$ ipython --no-banner

In [1]: import numpy as np

In [2]: from numpy import linalg as LA

In [3]: np.set_printoptions(precision=2, suppress=True, linewidth=100, legacy="1.25")

In [4]: O, _ = LA.qr(np.array([[-0.5, 0.1, 1.3, 1.7, -0.7, 0.0, 0.1, -0.5, 1.0, 0.9],
   ...:     [-0.5, 0.3, -0.3, 0.0, 0.2, -1.7, 0.7, -0.5, -0.2, 0.8],
   ...:     [-1.1, -0.8, 2.3, 0.3, -0.4, -0.3, 0.6, -1.1, 1.1, 0.9],
   ...:     [0.7, -0.8, 0.2, -0.8, -0.7, 2.1, -0.8, 1.2, -2.1, 0.1],
   ...:     [-0.7, 0.1, -0.5, 0.0, -0.1, -1.3, 1.7, 0.9, -0.2, -0.3],
   ...:     [-0.6, -0.1, -0.8, 0.3, 0.7, -0.1, -0.2, -2.1, -0.4, 1.1],
   ...:     [-0.8, 0.7, 1.2, 0.4, 1.1, -0.5, -0.5, 1.6, 1.5, -1.1],
   ...:     [0.4, 1.3, -0.8, 1.0, -0.1, -0.4, -0.5, -1.3, 0.2, -0.5],
   ...:     [1.1, -0.4, 0.5, -0.7, 0.8, -2.2, -0.3, 0.7, -0.4, -0.4],
   ...:     [0.8, 1.2, 2.2, -1.0, -1.6, 0.8, -0.2, 1.1, -0.5, -0.5]]))

In [5]: X = 2 * O

In [6]: X
Out[6]: 
array([[-0.42, -0.13, -0.62, -1.49, -0.37,  0.23, -0.15,  0.48, -0.39,  0.78],
       [-0.42, -0.31,  0.22,  0.45, -0.03,  0.91,  1.2 ,  0.98,  0.39,  0.3 ],
       [-0.92,  0.61, -1.12, -0.01, -0.12,  0.3 ,  0.46, -0.57,  0.14, -0.93],
       [ 0.59,  0.77, -0.21,  0.09, -0.5 , -0.69,  0.44,  1.08, -0.8 , -0.55],
       [-0.59, -0.15,  0.33,  0.53, -0.46,  0.9 , -1.02,  0.31, -0.96, -0.4 ],
       [-0.5 ,  0.03,  0.47,  0.12,  0.26, -0.32,  0.87, -0.79, -1.29,  0.55],
       [-0.67, -0.69, -0.51,  0.25,  1.24, -0.75, -0.29,  0.71, -0.2 , -0.19],
       [ 0.34, -1.11,  0.43, -0.82, -0.05,  0.13,  0.47, -0.15, -0.23, -1.22],
       [ 0.92,  0.45, -0.38, -0.17,  1.2 ,  1.04,  0.02, -0.04, -0.49, -0.01],
       [ 0.67, -0.99, -1.17,  0.71, -0.59,  0.04,  0.14, -0.3 , -0.34,  0.37]])

In [7]: np.allclose(X @ X.T, X.T @ X)
Out[7]: True

In [8]: (X + X.T) / 2
Out[8]: 
array([[-0.42, -0.28, -0.77, -0.45, -0.48, -0.14, -0.41,  0.41,  0.27,  0.73],
       [-0.28, -0.31,  0.41,  0.61, -0.09,  0.47,  0.26, -0.07,  0.42, -0.34],
       [-0.77,  0.41, -1.12, -0.11,  0.1 ,  0.39, -0.02, -0.07, -0.12, -1.05],
       [-0.45,  0.61, -0.11,  0.09,  0.02, -0.29,  0.34,  0.13, -0.49,  0.08],
       [-0.48, -0.09,  0.1 ,  0.02, -0.46,  0.58,  0.11,  0.13,  0.12, -0.5 ],
       [-0.14,  0.47,  0.39, -0.29,  0.58, -0.32,  0.06, -0.33, -0.13,  0.29],
       [-0.41,  0.26, -0.02,  0.34,  0.11,  0.06, -0.29,  0.59, -0.09, -0.02],
       [ 0.41, -0.07, -0.07,  0.13,  0.13, -0.33,  0.59, -0.15, -0.13, -0.76],
       [ 0.27,  0.42, -0.12, -0.49,  0.12, -0.13, -0.09, -0.13, -0.49, -0.18],
       [ 0.73, -0.34, -1.05,  0.08, -0.5 ,  0.29, -0.02, -0.76, -0.18,  0.37]])

In [9]: X.inv()
AttributeError: 'numpy.ndarray' object has no attribute 'inv'


In [10]: np.round(np.trace(X), 2)
Out[10]: -3.08

In [11]: np.allclose(X, X.T)
Out[11]: False

In [12]: X.reshape(-1, 2)
Out[12]: 
array([[-0.42, -0.13],
       [-0.62, -1.49],
       [-0.37,  0.23],
       [-0.15,  0.48],
       [-0.39,  0.78],
       [-0.42, -0.31],
       [ 0.22,  0.45],
       [-0.03,  0.91],
       [ 1.2 ,  0.98],
       [ 0.39,  0.3 ],
       [-0.92,  0.61],
       [-1.12, -0.01],
       [-0.12,  0.3 ],
       [ 0.46, -0.57],
       [ 0.14, -0.93],
       [ 0.59,  0.77],
       [-0.21,  0.09],
       [-0.5 , -0.69],
       [ 0.44,  1.08],
       [-0.8 , -0.55],
       [-0.59, -0.15],
       [ 0.33,  0.53],
       [-0.46,  0.9 ],
       [-1.02,  0.31],
       [-0.96, -0.4 ],
       [-0.5 ,  0.03],
       [ 0.47,  0.12],
       [ 0.26, -0.32],
       [ 0.87, -0.79],
       [-1.29,  0.55],
       [-0.67, -0.69],
       [-0.51,  0.25],
       [ 1.24, -0.75],
       [-0.29,  0.71],
       [-0.2 , -0.19],
       [ 0.34, -1.11],
       [ 0.43, -0.82],
       [-0.05,  0.13],
       [ 0.47, -0.15],
       [-0.23, -1.22],
       [ 0.92,  0.45],
       [-0.38, -0.17],
       [ 1.2 ,  1.04],
       [ 0.02, -0.04],
       [-0.49, -0.01],
       [ 0.67, -0.99],
       [-1.17,  0.71],
       [-0.59,  0.04],
       [ 0.14, -0.3 ],
       [-0.34,  0.37]])

In [13]: X.reshape(2, -1)
Out[13]: 
array([[-0.42, -0.13, -0.62, -1.49, -0.37,  0.23, -0.15,  0.48, -0.39,  0.78, -0.42, -0.31,  0.22,
         0.45, -0.03,  0.91,  1.2 ,  0.98,  0.39,  0.3 , -0.92,  0.61, -1.12, -0.01, -0.12,  0.3 ,
         0.46, -0.57,  0.14, -0.93,  0.59,  0.77, -0.21,  0.09, -0.5 , -0.69,  0.44,  1.08, -0.8 ,
        -0.55, -0.59, -0.15,  0.33,  0.53, -0.46,  0.9 , -1.02,  0.31, -0.96, -0.4 ],
       [-0.5 ,  0.03,  0.47,  0.12,  0.26, -0.32,  0.87, -0.79, -1.29,  0.55, -0.67, -0.69, -0.51,
         0.25,  1.24, -0.75, -0.29,  0.71, -0.2 , -0.19,  0.34, -1.11,  0.43, -0.82, -0.05,  0.13,
         0.47, -0.15, -0.23, -1.22,  0.92,  0.45, -0.38, -0.17,  1.2 ,  1.04,  0.02, -0.04, -0.49,
        -0.01,  0.67, -0.99, -1.17,  0.71, -0.59,  0.04,  0.14, -0.3 , -0.34,  0.37]])

In [14]: t3 = X.reshape(10, 2, -1)

In [15]: np.einsum("ihd,jhd->hij", t3, t3).shape
Out[15]: (2, 10, 10)

In [16]: t3[:, 0]
Out[16]: 
array([[-0.42, -0.13, -0.62, -1.49, -0.37],
       [-0.42, -0.31,  0.22,  0.45, -0.03],
       [-0.92,  0.61, -1.12, -0.01, -0.12],
       [ 0.59,  0.77, -0.21,  0.09, -0.5 ],
       [-0.59, -0.15,  0.33,  0.53, -0.46],
       [-0.5 ,  0.03,  0.47,  0.12,  0.26],
       [-0.67, -0.69, -0.51,  0.25,  1.24],
       [ 0.34, -1.11,  0.43, -0.82, -0.05],
       [ 0.92,  0.45, -0.38, -0.17,  1.2 ],
       [ 0.67, -0.99, -1.17,  0.71, -0.59]])

In [17]: np.swapaxes(t3, 1, 2)[2]
Out[17]: 
array([[-0.92,  0.3 ],
       [ 0.61,  0.46],
       [-1.12, -0.57],
       [-0.01,  0.14],
       [-0.12, -0.93]])

In [18]: t3.transpose(1, 0, 2)
Out[18]: 
array([[[-0.42, -0.13, -0.62, -1.49, -0.37],
        [-0.42, -0.31,  0.22,  0.45, -0.03],
        [-0.92,  0.61, -1.12, -0.01, -0.12],
        [ 0.59,  0.77, -0.21,  0.09, -0.5 ],
        [-0.59, -0.15,  0.33,  0.53, -0.46],
        [-0.5 ,  0.03,  0.47,  0.12,  0.26],
        [-0.67, -0.69, -0.51,  0.25,  1.24],
        [ 0.34, -1.11,  0.43, -0.82, -0.05],
        [ 0.92,  0.45, -0.38, -0.17,  1.2 ],
        [ 0.67, -0.99, -1.17,  0.71, -0.59]],

       [[ 0.23, -0.15,  0.48, -0.39,  0.78],
        [ 0.91,  1.2 ,  0.98,  0.39,  0.3 ],
        [ 0.3 ,  0.46, -0.57,  0.14, -0.93],
        [-0.69,  0.44,  1.08, -0.8 , -0.55],
        [ 0.9 , -1.02,  0.31, -0.96, -0.4 ],
        [-0.32,  0.87, -0.79, -1.29,  0.55],
        [-0.75, -0.29,  0.71, -0.2 , -0.19],
        [ 0.13,  0.47, -0.15, -0.23, -1.22],
        [ 1.04,  0.02, -0.04, -0.49, -0.01],
        [ 0.04,  0.14, -0.3 , -0.34,  0.37]]])
